>>> import numpy as np
>>> np.set_printoptions(suppress=True, linewidth=140)
>>> tidy = lambda a: np.round(a, 3) + 0
>>> K = np.load("block5.npy")
>>> tidy(K)
array([[-10.558,  -2.315,   7.169,   2.934],
       [-10.631,  -6.836,   1.834,  -5.71 ],
       [ 14.197,  12.997,   6.383,  15.242],
       [ -3.024,  -4.537,  -1.276,  -6.555],
       [  2.275,  -0.439,  -0.466,  -2.343],
       [-10.8  ,  -8.035,   0.535,  -7.899],
       [  3.187,   4.023,   4.154,   5.608],
       [ -2.266,   2.726,   6.8  ,   6.887],
       [  7.633,   4.457,   1.25 ,   3.363],
       [  2.522,  -1.521,  -1.946,  -4.595]])
>>> cov = np.cov(K, rowvar=False)
>>> np.argwhere(np.triu(np.abs(np.corrcoef(K.T)) > 0.8, 1))
array([[0, 1],
       [1, 3]])
>>> tidy(np.linalg.eigvalsh(cov)[::-1])
array([145.003,  30.675,   0.   ,   0.   ])
>>> tidy(K.std(axis=0))
array([7.946, 5.934, 3.267, 7.006])
>>> tidy(np.corrcoef(K[:, 3], K[:, 2])[0, 1])
np.float64(0.784)
>>> cent = K[[7, 9]].astype(float)
>>> for _ in range(7):
...     z = np.linalg.norm(K[:, None] - cent, axis=-1).argmin(axis=1)
...     cent = np.array([K[z == j].mean(axis=0) for j in range(2)])
... 
>>> z
array([1, 1, 0, 1, 1, 1, 0, 0, 0, 1])
>>> tidy(cent)
array([[ 5.688,  6.051,  4.647,  7.775],
       [-5.036, -3.948,  0.975, -4.028]])
>>> tidy(cent[1] - cent[0])
array([-10.724,  -9.998,  -3.672, -11.803])
>>> r0, v = K[6], K[2]
>>> tidy(r0 @ v)
np.float64(209.517)
>>> pr = (r0 @ v) / (r0 @ r0) * r0
>>> tidy(pr)
array([ 8.897, 11.233, 11.597, 15.657])
>>> tidy((v - pr) @ r0)
np.float64(0.0)
>>> U, sigma, vt = np.linalg.svd(K)
>>> evecs = vt[:(sigma > 1e-8).sum()]
>>> rng = np.random.default_rng(95)
>>> x0 = K[9] + -1 * K[6] + rng.integers(2) * np.eye(4)[0]
>>> tidy(x0)
array([ -0.664,  -5.545,  -6.1  , -10.203])
>>> np.linalg.matrix_rank(np.vstack([K, x0]))
np.int64(3)
>>> tidy(np.linalg.norm(x0 - evecs.T @ evecs @ x0))
np.float64(0.0)
>>> z = K[:, 2] > np.median(K[:, 2])
>>> r0 = K[z].mean(axis=0) - K[~z].mean(axis=0)
>>> tidy(r0)
array([-0.935,  4.134,  5.649,  8.598])
>>> mat = np.array([[-1.5, -0.1, 1.5],
...     [-3.1, 0.5, 0.6],
...     [-1.4, 1.4, 1.0],
...     [0.5, -1.2, -0.9],
...     [-0.2, -1.6, -0.7],
...     [1.1, 0.7, 0.0],
...     [0.2, 0.0, -0.7],
...     [-0.3, 0.4, 0.3],
...     [0.1, 0.4, -1.2],
...     [1.3, 0.6, 1.8],
...     [0.4, 0.5, -0.6],
...     [-0.6, 0.0, -0.2],
...     [-1.8, -0.2, 0.4],
...     [0.1, -0.7, 0.0],
...     [0.2, 3.1, -1.4],
...     [0.0, -1.5, -0.4],
...     [-0.5, 1.3, -1.3],
...     [-0.8, 0.6, 0.4],
...     [1.6, 0.4, 0.0],
...     [1.4, -0.4, -1.4],
...     [0.0, 0.2, 0.6],
...     [-2.5, 1.3, 0.9],
...     [0.2, 0.6, 0.1],
...     [0.6, -0.1, -0.8],
...     [0.7, 0.6, -0.1],
...     [-0.5, -1.3, -0.9],
...     [0.6, -0.2, 0.3],
...     [1.7, 0.9, 0.2],
...     [-0.6, 0.7, 0.5]])
>>> mat[28] *= 10
>>> mat
array([[-1.5, -0.1,  1.5],
       [-3.1,  0.5,  0.6],
       [-1.4,  1.4,  1. ],
       [ 0.5, -1.2, -0.9],
       [-0.2, -1.6, -0.7],
       [ 1.1,  0.7,  0. ],
       [ 0.2,  0. , -0.7],
       [-0.3,  0.4,  0.3],
       [ 0.1,  0.4, -1.2],
       [ 1.3,  0.6,  1.8],
       [ 0.4,  0.5, -0.6],
       [-0.6,  0. , -0.2],
       [-1.8, -0.2,  0.4],
       [ 0.1, -0.7,  0. ],
       [ 0.2,  3.1, -1.4],
       [ 0. , -1.5, -0.4],
       [-0.5,  1.3, -1.3],
       [-0.8,  0.6,  0.4],
       [ 1.6,  0.4,  0. ],
       [ 1.4, -0.4, -1.4],
       [ 0. ,  0.2,  0.6],
       [-2.5,  1.3,  0.9],
       [ 0.2,  0.6,  0.1],
       [ 0.6, -0.1, -0.8],
       [ 0.7,  0.6, -0.1],
       [-0.5, -1.3, -0.9],
       [ 0.6, -0.2,  0.3],
       [ 1.7,  0.9,  0.2],
       [-6. ,  7. ,  5. ]])
>>> cen = mat - mat.mean(axis=0)
>>> evecs = np.linalg.svd(cen)[2][:1]
>>> M2 = cen - cen @ evecs.T @ evecs
>>> tidy(M2.std(axis=0))
array([0.741, 0.77 , 0.649])
>>> cov = np.cov(mat, rowvar=False)
>>> tidy(np.corrcoef(mat[:, 1], mat[:, 2])[0, 1])
np.float64(0.645)
>>> cov.shape
(3, 3)
>>> np.median(mat, axis=0)
array([0.1, 0.4, 0. ])
>>> M2 = np.c_[mat[:, :1] @ np.array([[7]]), np.array([-7, 0, -8, -4, 2, 1, -8, 2, -1, 9, 4, 2, -5, -3, 4, 5, 8, -2, -7, 3, 9, -8, 2, 4, -3, -6, -4, -1, -8])]
>>> tidy(M2)
array([[-10.5,  -7. ],
       [-21.7,   0. ],
       [ -9.8,  -8. ],
       [  3.5,  -4. ],
       [ -1.4,   2. ],
       [  7.7,   1. ],
       [  1.4,  -8. ],
       [ -2.1,   2. ],
       [  0.7,  -1. ],
       [  9.1,   9. ],
       [  2.8,   4. ],
       [ -4.2,   2. ],
       [-12.6,  -5. ],
       [  0.7,  -3. ],
       [  1.4,   4. ],
       [  0. ,   5. ],
       [ -3.5,   8. ],
       [ -5.6,  -2. ],
       [ 11.2,  -7. ],
       [  9.8,   3. ],
       [  0. ,   9. ],
       [-17.5,  -8. ],
       [  1.4,   2. ],
       [  4.2,   4. ],
       [  4.9,  -3. ],
       [ -3.5,  -6. ],
       [  4.2,  -4. ],
       [ 11.9,  -1. ],
       [-42. ,  -8. ]])
>>> tidy(np.linalg.norm(np.linalg.qr(mat)[0].T @ M2, axis=0) ** 2 / ((M2 ** 2).sum(axis=0) + 1e-12))
array([1.   , 0.182])
>>> proj = mat @ np.linalg.solve(mat.T @ mat, mat.T)
>>> np.allclose(proj @ proj, proj)
True
>>> tidy(proj @ mat[:, 2])
array([ 1.5,  0.6,  1. , -0.9, -0.7,  0. , -0.7,  0.3, -1.2,  1.8, -0.6, -0.2,  0.4,  0. , -1.4, -0.4, -1.3,  0.4,  0. , -1.4,  0.6,  0.9,
        0.1, -0.8, -0.1, -0.9,  0.3,  0.2,  5. ])
>>> M = np.loadtxt("mat.csv", delimiter=",")
>>> M
array([[4., 1.],
       [1., 4.]])
>>> vals, evecs = np.linalg.eigh(M)
>>> x0 = np.array([-3, 4])
>>> tidy(evecs * np.abs(vals) @ evecs.T)
array([[4., 1.],
       [1., 4.]])
>>> np.abs(M).sum(axis=1).max(), np.abs(vals).max()
(np.float64(5.0), np.float64(5.0))
>>> (np.sign(evecs[:, -1].round(6)) == np.sign(evecs[0, -1].round(6))).astype(int)
array([1, 1])
>>> tidy(np.linalg.eigvalsh(M[1:, 1:]))
array([4.])
>>> x0 @ M @ x0 / (x0 @ x0), vals[0], vals[-1]
(np.float64(3.04), np.float64(3.0), np.float64(5.0))
>>> tidy(evecs * np.maximum(vals, 0) @ evecs.T)
array([[4., 1.],
       [1., 4.]])
>>> x0 = np.ones(2)
>>> for _ in range(5):
...     x0 = M @ x0
...     x0 /= np.linalg.norm(x0)
...     print(round(x0 @ M @ x0, 3))
... 
5.0
5.0
5.0
5.0
5.0
>>> tidy(np.linalg.eigvalsh(M)[-1])
np.float64(5.0)
>>> tidy(x0)
array([0.707, 0.707])
>>> np.linalg.matrix_rank(K, rtol=0.1)
np.int64(3)
>>> low = np.linalg.cholesky(M)
>>> tidy(np.diag(low) ** 2)
array([4.  , 3.75])
>>> tidy(low)
array([[2.   , 0.   ],
       [0.5  , 1.936]])
>>> np.linalg.eigvalsh(M).min() > 0
np.True_
>>> tidy(np.prod(np.diag(low)) ** 2), tidy(np.linalg.det(M))
(np.float64(15.0), np.float64(15.0))
>>> M2 = np.array([[-1, -2, -2], [1, -2, 2]])
>>> cent = np.kron(M2, low)
>>> tidy(cent)
array([[-2.   ,  0.   , -4.   ,  0.   , -4.   ,  0.   ],
       [-0.5  , -1.936, -1.   , -3.873, -1.   , -3.873],
       [ 2.   ,  0.   , -4.   ,  0.   ,  4.   ,  0.   ],
       [ 0.5  ,  1.936, -1.   , -3.873,  1.   ,  3.873]])
>>> cent.shape
(4, 6)
>>> F = np.load("a.npy")
>>> F
array([[-2,  0,  0,  0],
       [ 0, -4,  0,  0],
       [ 0,  0,  1,  0],
       [ 0,  0,  0, -2]])
>>> Q, R = np.linalg.qr(F)
>>> np.allclose(R.T @ R, F.T @ F)
True
>>> Q
array([[ 1.,  0.,  0.,  0.],
       [-0.,  1.,  0.,  0.],
       [-0., -0.,  1.,  0.],
       [-0., -0., -0.,  1.]])
>>> R
array([[-2.,  0.,  0.,  0.],
       [ 0., -4.,  0.,  0.],
       [ 0.,  0.,  1.,  0.],
       [ 0.,  0.,  0., -2.]])
>>> Q @ R
array([[-2.,  0.,  0.,  0.],
       [ 0., -4.,  0.,  0.],
       [ 0.,  0.,  1.,  0.],
       [ 0.,  0.,  0., -2.]])
